$ ipython --no-banner

In [1]: import numpy as np

In [2]: np.set_printoptions(precision=2, suppress=True, linewidth=140)

In [3]: X = np.load("mat.npy")

In [4]: X
Out[4]: 
array([[ 8, -7, -7,  0,  2],
       [ 5, -4, -7, -6, -8],
       [-4, -6, -5, -4, -3],
       [ 5,  7,  4,  0, -8],
       [-7, -1,  6,  6, -1],
       [ 3,  5,  8, -5, -2]])

In [5]: x0 = np.array([2, 1, 3, 0, 3])

In [6]: target = X @ x0

In [7]: print(np.round(np.linalg.lstsq(X, target)[0], 2) + 0)
[2. 1. 3. 0. 3.]

In [8]: np.round(np.linalg.pinv(X) @ X, 2) + 0
Out[8]: 
array([[1., 0., 0., 0., 0.],
       [0., 1., 0., 0., 0.],
       [0., 0., 1., 0., 0.],
       [0., 0., 0., 1., 0.],
       [0., 0., 0., 0., 1.]])

In [9]: target
Out[9]: array([ -6, -39, -38,   5,   0,  29])

In [10]: rng = np.random.default_rng(225830)

In [11]: target = target + 0.05 * rng.normal(size=6)

In [12]: print(target)
[ -6.02 -39.06 -37.93   4.99   0.05  29.03]

In [13]: coef, *_ = np.linalg.lstsq(X, target)

In [14]: np.round(X.T @ (target - X @ coef), 2) + 0
Out[14]: array([0., 0., 0., 0., 0.])

In [15]: coef.round(2) + 0
Out[15]: array([2.  , 0.99, 3.01, 0.  , 3.  ])

In [16]: round(np.linalg.norm(target - X @ coef), 2)
Out[16]: np.float64(0.06)

In [17]: K = (rng.random((6, 6)) < 0.3) + np.eye(6)

In [18]: K /= K.sum(axis=1, keepdims=True)

In [19]: K
Out[19]: 
array([[1.  , 0.  , 0.  , 0.  , 0.  , 0.  ],
       [0.25, 0.25, 0.25, 0.25, 0.  , 0.  ],
       [0.25, 0.  , 0.25, 0.25, 0.25, 0.  ],
       [0.  , 0.  , 0.25, 0.25, 0.25, 0.25],
       [0.  , 0.  , 0.  , 0.  , 1.  , 0.  ],
       [0.  , 0.  , 0.  , 0.  , 0.  , 1.  ]])

In [20]: np.round(K @ np.linalg.pinv(K) @ K, 2) + 0
Out[20]: 
array([[1.  , 0.  , 0.  , 0.  , 0.  , 0.  ],
       [0.25, 0.25, 0.25, 0.25, 0.  , 0.  ],
       [0.25, 0.  , 0.25, 0.25, 0.25, 0.  ],
       [0.  , 0.  , 0.25, 0.25, 0.25, 0.25],
       [0.  , 0.  , 0.  , 0.  , 1.  , 0.  ],
       [0.  , 0.  , 0.  , 0.  , 0.  , 1.  ]])

In [21]: np.linalg.lstsq(K[:-1].T, K[-1])[2]
Out[21]: np.int32(5)

In [22]: U, sig, vt = np.linalg.svd(K)

In [23]: print(np.argmax(sig[:-1] / (sig[1:] + 1e-6)) + 1)
5

In [24]: M2 = U[:, :5] @ np.diag(sig[:5]) @ vt[:5]

In [25]: print(np.round(np.linalg.norm(K - M2) / np.linalg.norm(K), 2))
0.0

In [26]: round(float(np.abs(K - M2).max()), 2)
Out[26]: 0.0

In [27]: np.linalg.matrix_rank(M2)
Out[27]: np.int64(5)

In [28]: round(np.linalg.norm(K - M2, 2), 2), round(float(sig[5]), 2)
Out[28]: (np.float64(0.0), 0.0)
